$ python -q
>>> import numpy as np
>>> np.set_printoptions(precision=2, suppress=True, linewidth=120, sign=" ")
>>> M = np.array([[1, 0, 2, 0, 3],
...     [0, 1, 0, 2, 0],
...     [2, 0, 1, 0, 2],
...     [0, 2, 0, 1, 0],
...     [3, 0, 2, 0, 1]])
>>> ev, evecs = np.linalg.eigh(M)
>>> vec = np.array([-4, 5, 5, -3, 4])
>>> np.abs(M).sum(axis=1).max(), round(np.abs(ev).max(), 2)
(np.int64(6), np.float64(5.7))
>>> vec @ M @ vec
np.int64(-65)
>>> np.round(vec @ M @ vec / (vec @ vec), 2), np.round(ev[0], 2), round(float(ev[-1]), 2)
(np.float64(-0.71), np.float64(-2.0), 5.7)
>>> F = np.load("x.npy")
>>> F
array([[ 3.,  5.,  0.],
       [ 5.,  3.,  5.],
       [ 0.,  5.,  3.]])
>>> # equal to its transpose
>>> ev, evecs = np.linalg.eigh(F)
>>> vec = np.array([2, 1, 2])
>>> evecs * np.maximum(ev, 0) @ evecs.T
array([[ 4.02,  3.56,  1.02],
       [ 3.56,  5.04,  3.56],
       [ 1.02,  3.56,  4.02]])
>>> np.abs(F).sum(axis=1).max(), round(np.abs(ev).max(), 2)
(np.float64(13.0), np.float64(10.07))
>>> other = F / np.linalg.norm(F, axis=1, keepdims=True)
>>> C2 = other @ other.T
>>> np.argwhere(np.triu(np.abs(C2) > 0.95, 1))
array([], shape=(0, 2), dtype=int64)
>>> (C2 - 2 * np.eye(3)).round(6).argmax(axis=1)
array([ 2,  0,  0])
>>> C2[0]
array([ 1.  ,  0.67,  0.74])
>>> (np.abs(C2) > 0.9).astype(int)
array([[ 1,  0,  0],
       [ 0,  1,  0],
       [ 0,  0,  1]])
>>> round(np.degrees(np.arccos(np.clip(C2[0, 1], -1, 1))), 2)
np.float64(47.95)
>>> round(float(np.abs(np.linalg.eigvals(F)).max()), 2)
10.07
>>> F @ F
array([[ 34.,  30.,  25.],
       [ 30.,  59.,  30.],
       [ 25.,  30.,  34.]])
>>> np.round(np.linalg.det(F), 2)
np.float64(-123.0)
>>> (F - F.T) / 2
array([[ 0.,  0.,  0.],
       [ 0.,  0.,  0.],
       [ 0.,  0.,  0.]])
>>> np.trace(F)
np.float64(9.0)
>>> np.allclose(F @ F.T, F.T @ F)
True
>>> rng = np.random.default_rng(8591)
>>> idx = rng.permutation(3)
>>> idx
array([ 1,  0,  2])
>>> other = F[idx][:, idx]
>>> np.trace(other)
np.float64(9.0)
>>> other
array([[ 3.,  5.,  5.],
       [ 5.,  3.,  0.],
       [ 5.,  0.,  3.]])
>>> np.allclose(other, F)
False
>>> round(float(np.linalg.det(other)), 2), round(float(np.linalg.det(F[idx])), 2)
(-123.0, 123.0)
>>> Uu, sv, vt = np.linalg.svd(F, full_matrices=False)
>>> (sv > 1e-8).sum()
np.int64(3)
>>> sv / sv[0]
array([ 1. ,  0.4,  0.3])
>>> np.allclose(Uu * sv @ vt, F)
True
>>> np.cumsum(sv ** 2) / np.sum(sv ** 2)
array([ 0.8 ,  0.93,  1.  ])
>>> sv
array([ 10.07,   4.07,   3.  ])
>>> np.round(vt @ vt.T, 2) + 0
array([[ 1.,  0.,  0.],
       [ 0.,  1.,  0.],
       [ 0.,  0.,  1.]])
>>> Uu.shape, sv.shape, vt.shape
((3, 3), (3,), (3, 3))
>>> other = np.array([[1, 1], [-3, -1]])
>>> feats = np.kron(np.eye(2, dtype=int), other)
>>> feats
array([[ 1,  1,  0,  0],
       [-3, -1,  0,  0],
       [ 0,  0,  1,  1],
       [ 0,  0, -3, -1]])
>>> q, r_ = np.linalg.qr(feats)
>>> np.round(q.T @ q, 2) + 0
array([[ 1.,  0.,  0.,  0.],
       [ 0.,  1.,  0.,  0.],
       [ 0.,  0.,  1.,  0.],
       [ 0.,  0.,  0.,  1.]])
>>> np.allclose(r_.T @ r_, feats.T @ feats)
True
>>> q
array([[-0.32,  0.95,  0.  ,  0.  ],
       [ 0.95,  0.32,  0.  ,  0.  ],
       [-0.  , -0.  , -0.32,  0.95],
       [-0.  , -0.  ,  0.95,  0.32]])
>>> r_
array([[-3.16, -1.26,  0.  ,  0.  ],
       [ 0.  ,  0.63,  0.  ,  0.  ],
       [ 0.  ,  0.  , -3.16, -1.26],
       [ 0.  ,  0.  ,  0.  ,  0.63]])
>>> q.shape, r_.shape
((4, 4), (4, 4))
>>> other = np.linalg.inv(feats)
>>> np.allclose(other, feats.T)
False
>>> np.linalg.det(feats) * other
array([[-2., -2., -0., -0.],
       [ 6.,  2.,  0.,  0.],
       [-0., -0., -2., -2.],
       [ 0.,  0.,  6.,  2.]])
>>> np.round(feats @ other, 2) + 0
array([[ 1.,  0.,  0.,  0.],
       [ 0.,  1.,  0.,  0.],
       [ 0.,  0.,  1.,  0.],
       [ 0.,  0.,  0.,  1.]])
>>> (np.abs(other) > 1e-9).astype(int)
array([[ 1,  1,  0,  0],
       [ 1,  1,  0,  0],
       [ 0,  0,  1,  1],
       [ 0,  0,  1,  1]])
>>> round(float(np.linalg.det(feats) * np.linalg.det(other)), 2)
1.0
>>> proj = np.triu(np.array([[4, 8, 2, 0], [2, 2, -4, -6], [-5, -1, -2, -9], [5, 8, -2, 3]]), 1) + np.eye(4)
>>> other = proj @ feats @ np.linalg.inv(proj)
>>> proj @ feats - feats @ proj
array([[-24., -16.,   4.,   8.],
       [  0.,  24.,  16.,  -4.],
       [  0.,   0.,  27.,  18.],
       [  0.,   0.,   0., -27.]])
>>> np.round(np.linalg.det(other), 2)
np.float64(4.0)
>>> np.trace(other), np.trace(feats)
(np.float64(0.0), np.int64(0))
>>> A = np.load("a.npy")
>>> A
array([[ 4,  0,  2,  2,  2],
       [ 0,  0,  0,  0,  0],
       [ 2,  0,  1,  1,  1],
       [ 2,  0,  1,  1,  1],
       [ 2,  0,  1,  1,  1]])
>>> # columns 2 and 3 are equal
>>> rk = np.linalg.matrix_rank(A)
>>> rk
np.int64(1)
>>> null = np.linalg.svd(A)[2][rk:].T
>>> np.round(null @ null.T, 2) + 0
array([[ 0.43,  0.  , -0.29, -0.29, -0.29],
       [ 0.  ,  1.  ,  0.  ,  0.  ,  0.  ],
       [-0.29,  0.  ,  0.86, -0.14, -0.14],
       [-0.29,  0.  , -0.14,  0.86, -0.14],
       [-0.29,  0.  , -0.14, -0.14,  0.86]])
>>> np.round(A @ null, 2) + 0
array([[ 0.,  0.,  0.,  0.],
       [ 0.,  0.,  0.,  0.],
       [ 0.,  0.,  0.,  0.],
       [ 0.,  0.,  0.,  0.],
       [ 0.,  0.,  0.,  0.]])
>>> r0, v = F[1], F[0]
>>> r0 @ v
np.float64(30.0)
>>> r0 @ r0
np.float64(59.0)
>>> pr = (r0 @ v) / (r0 @ r0) * r0
>>> np.outer(r0, v)
array([[ 15.,  25.,   0.],
       [  9.,  15.,   0.],
       [ 15.,  25.,   0.]])
>>> np.abs(np.diag(np.linalg.qr(A)[1])) > 1e-9
array([ True, False, False, False, False])
>>> np.linalg.lstsq(A[:-1].T, A[-1])[2]
np.int32(1)
>>> np.allclose(A[:-1].T @ np.linalg.lstsq(A[:-1].T, A[-1])[0], A[-1])
True
>>> A @ np.linalg.pinv(A) @ A
array([[ 4.,  0.,  2.,  2.,  2.],
       [ 0.,  0.,  0.,  0.,  0.],
       [ 2.,  0.,  1.,  1.,  1.],
       [ 2.,  0.,  1.,  1.,  1.],
       [ 2.,  0.,  1.,  1.,  1.]])
>>> t3 = np.stack([A, 4 * A, A[::-1]])
>>> np.linalg.norm(t3, axis=(1, 2))
array([  7.,  28.,   7.])
>>> t3.sum(axis=0)
array([[ 22,   0,  11,  11,  11],
       [  2,   0,   1,   1,   1],
       [ 12,   0,   6,   6,   6],
       [ 10,   0,   5,   5,   5],
       [ 14,   0,   7,   7,   7]])
>>> t3.shape
(3, 5, 5)
>>> np.einsum("bij,cij->bc", t3, t3)
array([[  49,  196,   35],
       [ 196,  784,  140],
       [  35,  140,   49]])
>>> np.linalg.det(t3)
array([ 0.,  0.,  0.])
>>> np.linalg.matrix_rank(t3)
array([ 1,  1,  1])
>>> Uu, sv, vt = np.linalg.svd(A)
>>> np.argmax(sv[:-1] / (sv[1:] + 1e-6)) + 1
np.int64(1)
>>> sv.round(2) + 0
array([ 7.,  0.,  0.,  0.,  0.])
>>> other = Uu[:, :1] @ np.diag(sv[:1]) @ vt[:1]
>>> np.round(np.abs(A - other).max(), 2)
np.float64(0.0)
>>> round(float(np.linalg.norm(A - other, 2)), 2), round(float(sv[1]), 2)
(0.0, 0.0)
>>> other
array([[ 4.,  0.,  2.,  2.,  2.],
       [ 0.,  0.,  0.,  0.,  0.],
       [ 2.,  0.,  1.,  1.,  1.],
       [ 2.,  0.,  1.,  1.,  1.],
       [ 2.,  0.,  1.,  1.,  1.]])
>>> np.round(np.linalg.norm(A - other) / np.linalg.norm(A), 2)
np.float64(0.0)
>>> other = np.array([[-4, 1, -3, 5], [4, 3, 0, -1], [-3, -2, -2, 0], [3, 0, -1, -5]])
>>> K = np.triu(other)
>>> K
array([[-4,  1, -3,  5],
       [ 0,  3,  0, -1],
       [ 0,  0, -2,  0],
       [ 0,  0,  0, -5]])
>>> vec = np.array([3, 2, 3, 2])
>>> y = K @ vec
>>> y
array([ -9,   4,  -6, -10])
>>> np.linalg.solve(K, y)
array([ 3.,  2.,  3.,  2.])
>>> np.linalg.solve(K, y + K[:, 2])
array([ 3.,  2.,  4.,  2.])
>>> W0 = np.array([[0, 1, 0, 0, 0, 0, 0],
...     [1, 0, 0, 0, 0, 0, 0],
...     [0, 0, 0, 0, 0, 1, 0],
...     [0, 0, 1, 0, 0, 0, 0],
...     [0, 0, 0, 1, 0, 0, 0],
...     [0, 0, 0, 0, 1, 0, 0],
...     [0, 0, 0, 0, 0, 0, 1]])
>>> W0
array([[ 0,  1,  0,  0,  0,  0,  0],
       [ 1,  0,  0,  0,  0,  0,  0],
       [ 0,  0,  0,  0,  0,  1,  0],
       [ 0,  0,  1,  0,  0,  0,  0],
       [ 0,  0,  0,  1,  0,  0,  0],
       [ 0,  0,  0,  0,  1,  0,  0],
       [ 0,  0,  0,  0,  0,  0,  1]])
>>> # splits into 3 blocks
>>> C2 = W0.T @ W0
>>> np.trace(C2), (W0 ** 2).sum()
(np.int64(7), np.int64(7))
>>> np.diag(C2)
array([ 1,  1,  1,  1,  1,  1,  1])
>>> (W0 @ W0.T).shape
(7, 7)
>>> np.linalg.svd(W0, compute_uv=False) ** 2
array([ 1.,  1.,  1.,  1.,  1.,  1.,  1.])
>>> np.linalg.matrix_rank(C2)
np.int64(7)
>>> C2
array([[ 1,  0,  0,  0,  0,  0,  0],
       [ 0,  1,  0,  0,  0,  0,  0],
       [ 0,  0,  1,  0,  0,  0,  0],
       [ 0,  0,  0,  1,  0,  0,  0],
       [ 0,  0,  0,  0,  1,  0,  0],
       [ 0,  0,  0,  0,  0,  1,  0],
       [ 0,  0,  0,  0,  0,  0,  1]])
>>> other = np.linalg.inv(W0)
>>> (np.abs(other) > 1e-9).astype(int)
array([[ 0,  1,  0,  0,  0,  0,  0],
       [ 1,  0,  0,  0,  0,  0,  0],
       [ 0,  0,  0,  1,  0,  0,  0],
       [ 0,  0,  0,  0,  1,  0,  0],
       [ 0,  0,  0,  0,  0,  1,  0],
       [ 0,  0,  1,  0,  0,  0,  0],
       [ 0,  0,  0,  0,  0,  0,  1]])
>>> np.round(np.linalg.slogdet(W0)[0], 2)
np.float64(1.0)
>>> np.linalg.inv(other)
array([[ 0.,  1.,  0.,  0.,  0.,  0.,  0.],
       [ 1.,  0.,  0.,  0.,  0.,  0.,  0.],
       [ 0.,  0.,  0.,  0.,  0.,  1.,  0.],
       [ 0.,  0.,  1.,  0.,  0.,  0.,  0.],
       [ 0.,  0.,  0.,  1.,  0.,  0.,  0.],
       [ 0.,  0.,  0.,  0.,  1.,  0.,  0.],
       [ 0.,  0.,  0.,  0.,  0.,  0.,  1.]])
>>> np.round(np.linalg.cond(W0), 2)
np.float64(1.0)
>>> other
array([[ 0.,  1.,  0.,  0.,  0.,  0.,  0.],
       [ 1.,  0.,  0.,  0.,  0.,  0.,  0.],
       [ 0.,  0.,  0.,  1.,  0.,  0.,  0.],
       [ 0.,  0.,  0.,  0.,  1.,  0.,  0.],
       [ 0.,  0.,  0.,  0.,  0.,  1.,  0.],
       [ 0.,  0.,  1.,  0.,  0.,  0.,  0.],
       [ 0.,  0.,  0.,  0.,  0.,  0.,  1.]])
>>> np.allclose(other, W0.T)
True
>>> np.linalg.det(W0) * other
array([[ 0.,  1.,  0.,  0.,  0.,  0.,  0.],
       [ 1.,  0.,  0.,  0.,  0.,  0.,  0.],
       [ 0.,  0.,  0.,  1.,  0.,  0.,  0.],
       [ 0.,  0.,  0.,  0.,  1.,  0.,  0.],
       [ 0.,  0.,  0.,  0.,  0.,  1.,  0.],
       [ 0.,  0.,  1.,  0.,  0.,  0.,  0.],
       [ 0.,  0.,  0.,  0.,  0.,  0.,  1.]])
>>> idx = rng.permutation(7)
>>> other = W0[:, idx] * rng.choice([-1, 1], 7)
>>> other
array([[ 0,  0,  0,  0,  0,  1,  0],
       [ 0,  0,  1,  0,  0,  0,  0],
       [ 0,  0,  0,  0, -1,  0,  0],
       [ 0,  1,  0,  0,  0,  0,  0],
       [ 0,  0,  0,  0,  0,  0,  1],
       [ 1,  0,  0,  0,  0,  0,  0],
       [ 0,  0,  0, -1,  0,  0,  0]])
>>> Uu, _, vt = np.linalg.svd(W0.T @ other)
>>> idx
array([ 4,  2,  0,  6,  5,  1,  3])
>>> Uu @ vt
array([[ 0.,  0.,  1.,  0.,  0.,  0.,  0.],
       [ 0.,  0.,  0.,  0.,  0.,  1.,  0.],
       [ 0.,  1.,  0.,  0.,  0.,  0.,  0.],
       [ 0.,  0.,  0.,  0.,  0.,  0.,  1.],
       [ 1.,  0.,  0.,  0.,  0.,  0.,  0.],
       [ 0.,  0.,  0.,  0., -1.,  0.,  0.],
       [ 0.,  0.,  0., -1.,  0.,  0.,  0.]])
>>> np.linalg.lstsq(W0, other)[0]
array([[ 0.,  0.,  1.,  0.,  0.,  0.,  0.],
       [ 0.,  0.,  0.,  0.,  0.,  1.,  0.],
       [ 0.,  1.,  0.,  0.,  0.,  0.,  0.],
       [ 0.,  0.,  0.,  0.,  0.,  0.,  1.],
       [ 1.,  0.,  0.,  0.,  0.,  0.,  0.],
       [ 0.,  0.,  0.,  0., -1.,  0.,  0.],
       [ 0.,  0.,  0., -1.,  0.,  0.,  0.]])
>>> data = np.load("arr.npy")
>>> data
array([[ 2.,  3.,  0.],
       [ 8.,  6.,  0.],
       [ 0.,  0.,  1.]])
>>> other = np.array([[1, 2, 2], [0, 1, 2]])
>>> C = np.kron(other, data)
>>> C
array([[  2.,   3.,   0.,   4.,   6.,   0.,   4.,   6.,   0.],
       [  8.,   6.,   0.,  16.,  12.,   0.,  16.,  12.,   0.],
       [  0.,   0.,   1.,   0.,   0.,   2.,   0.,   0.,   2.],
       [  0.,   0.,   0.,   2.,   3.,   0.,   4.,   6.,   0.],
       [  0.,   0.,   0.,   8.,   6.,   0.,  16.,  12.,   0.],
       [  0.,   0.,   0.,   0.,   0.,   1.,   0.,   0.,   2.]])
>>> C.shape
(6, 9)
>>> q, evecs = np.linalg.qr(data[:, :2])[0], np.linalg.qr(data[:, 2:])[0]
>>> sv = np.linalg.svd(q.T @ evecs, compute_uv=False)
>>> sv
array([ 0.])
>>> round(float(np.linalg.norm(q @ q.T - evecs @ evecs.T, 2)), 2)
1.0
>>> np.degrees(np.arccos(sv.clip(0, 1)))
array([ 90.])
>>> m1 = np.loadtxt("out16.csv", delimiter=",")
>>> m1.round(2) + 0
array([[ -7.59,  -4.6 ,  -8.49, -22.07, -22.07,  16.57],
       [ -7.05,  -4.3 ,  -7.72, -20.71, -20.71,  15.74],
       [ -6.38,  -3.94,  -6.76, -18.98, -18.98,  14.66],
       [ -6.02,  -3.75,  -6.25, -18.03, -18.03,  14.06],
       [ -5.11,  -3.29,  -4.96, -15.56, -15.56,  12.42],
       [ -4.98,  -3.23,  -4.78, -15.2 , -15.2 ,  12.17],
       [ -4.13,  -2.83,  -3.62, -12.81, -12.81,  10.49],
       [ -3.02,  -2.36,  -2.17,  -9.46,  -9.46,   7.94],
       [ -2.7 ,  -2.24,  -1.78,  -8.43,  -8.43,   7.11],
       [ -2.08,  -2.03,  -1.09,  -6.31,  -6.31,   5.28],
       [ -2.06,  -2.02,  -1.06,  -6.2 ,  -6.2 ,   5.18],
       [ -1.89,  -1.96,  -0.9 ,  -5.61,  -5.61,   4.64],
       [ -1.74,  -1.91,  -0.76,  -5.02,  -5.02,   4.09],
       [ -0.93,  -1.42,  -0.36,  -1.88,  -1.88,   1.02],
       [ -0.68,  -1.09,  -0.32,  -1.18,  -1.18,   0.44],
       [ -0.38,  -0.62,  -0.21,  -0.56,  -0.56,   0.1 ],
       [  0.07,   0.12,   0.05,   0.1 ,   0.1 ,   0.  ],
       [  1.53,   2.49,   1.34,   1.68,   1.68,   0.63],
       [  4.47,   6.95,   4.64,   4.53,   4.53,   2.6 ],
       [  5.74,   8.8 ,   6.18,   5.76,   5.76,   3.47],
       [  6.92,  10.48,   7.64,   6.93,   6.93,   4.28],
       [  7.18,  10.84,   7.96,   7.18,   7.18,   4.45],
       [  8.06,  12.08,   9.08,   8.06,   8.06,   5.04],
       [ 14.22,  20.5 ,  17.09,  14.38,  14.38,   8.98],
       [ 15.05,  21.6 ,  18.18,  15.24,  15.24,   9.48],
       [ 18.12,  25.66,  22.29,  18.51,  18.51,  11.32],
       [ 24.56,  34.01,  31.01,  25.48,  25.48,  14.98],
       [ 25.95,  35.8 ,  32.92,  27.02,  27.02,  15.75],
       [ 31.52,  42.87,  40.56,  33.21,  33.21,  18.71],
       [ 32.48,  44.09,  41.9 ,  34.29,  34.29,  19.22]])
>>> Uu, sv, vt = np.linalg.svd(m1)
>>> sv.round(2) + 0
array([ 182.42,   65.81,    5.19,    0.  ,    0.  ,    0.  ])
>>> other = Uu[:, :3] @ np.diag(sv[:3]) @ vt[:3]
>>> np.round(np.abs(m1 - other).max(), 2)
np.float64(0.0)
>>> np.linalg.matrix_rank(m1, rtol=0.05)
np.int64(2)
>>> round(float(np.linalg.norm(m1 - other, 2)), 2), np.round(sv[3], 2)
(0.0, np.float64(0.0))
